% ipython --no-banner

In [1]: import numpy as np

In [2]: np.set_printoptions(suppress=True, linewidth=140)

In [3]: data = np.array([[0, 2, 0, 2, 0, 2],
   ...:     [1, 1, 1, 1, 1, 1],
   ...:     [1, 3, 1, 3, 1, 3],
   ...:     [0, 2, 0, 2, 0, 2],
   ...:     [1, 1, 1, 1, 1, 1],
   ...:     [1, 3, 1, 3, 1, 3]])

In [4]: # looks like rank 2

In [5]: rng = np.random.default_rng(84)

In [6]: M2 = data + rng.integers(-2, 3, (6, 2)) @ rng.integers(-2, 3, (2, 6))

In [7]: M2
Out[7]: 
array([[-2,  5,  0,  0,  0,  0],
       [-3,  3, -7,  1, -7,  1],
       [-1,  5, -1,  2, -1,  2],
       [-4,  6, -4,  0, -4,  0],
       [ 3, -2,  1,  3,  1,  3],
       [-1,  4, -3,  3, -3,  3]])

In [8]: np.abs(M2 - data).sum(axis=1)
Out[8]: array([ 9, 22, 10, 20,  9, 11])

In [9]: M2 - data
Out[9]: 
array([[-2,  3,  0, -2,  0, -2],
       [-4,  2, -8,  0, -8,  0],
       [-2,  2, -2, -1, -2, -1],
       [-4,  4, -4, -2, -4, -2],
       [ 2, -3,  0,  2,  0,  2],
       [-2,  1, -4,  0, -4,  0]])

In [10]: U, s, Vh = np.linalg.svd(data)

In [11]: evecs = Vh[:(s > 1e-8).sum()]

In [12]: x = data[2] + -3 * data[4] + rng.integers(2) * np.eye(6)[5]

In [13]: x
Out[13]: array([-2.,  0., -2.,  0., -2.,  1.])

In [14]: np.round(evecs.T @ evecs, 2) + 0
Out[14]: 
array([[0.33, 0.  , 0.33, 0.  , 0.33, 0.  ],
       [0.  , 0.33, 0.  , 0.33, 0.  , 0.33],
       [0.33, 0.  , 0.33, 0.  , 0.33, 0.  ],
       [0.  , 0.33, 0.  , 0.33, 0.  , 0.33],
       [0.33, 0.  , 0.33, 0.  , 0.33, 0.  ],
       [0.  , 0.33, 0.  , 0.33, 0.  , 0.33]])

In [15]: np.linalg.matrix_rank(np.vstack([data, x]))
Out[15]: np.int64(3)

In [16]: np.round(np.linalg.norm(x - evecs.T @ evecs @ x), 2)
Out[16]: np.float64(0.82)
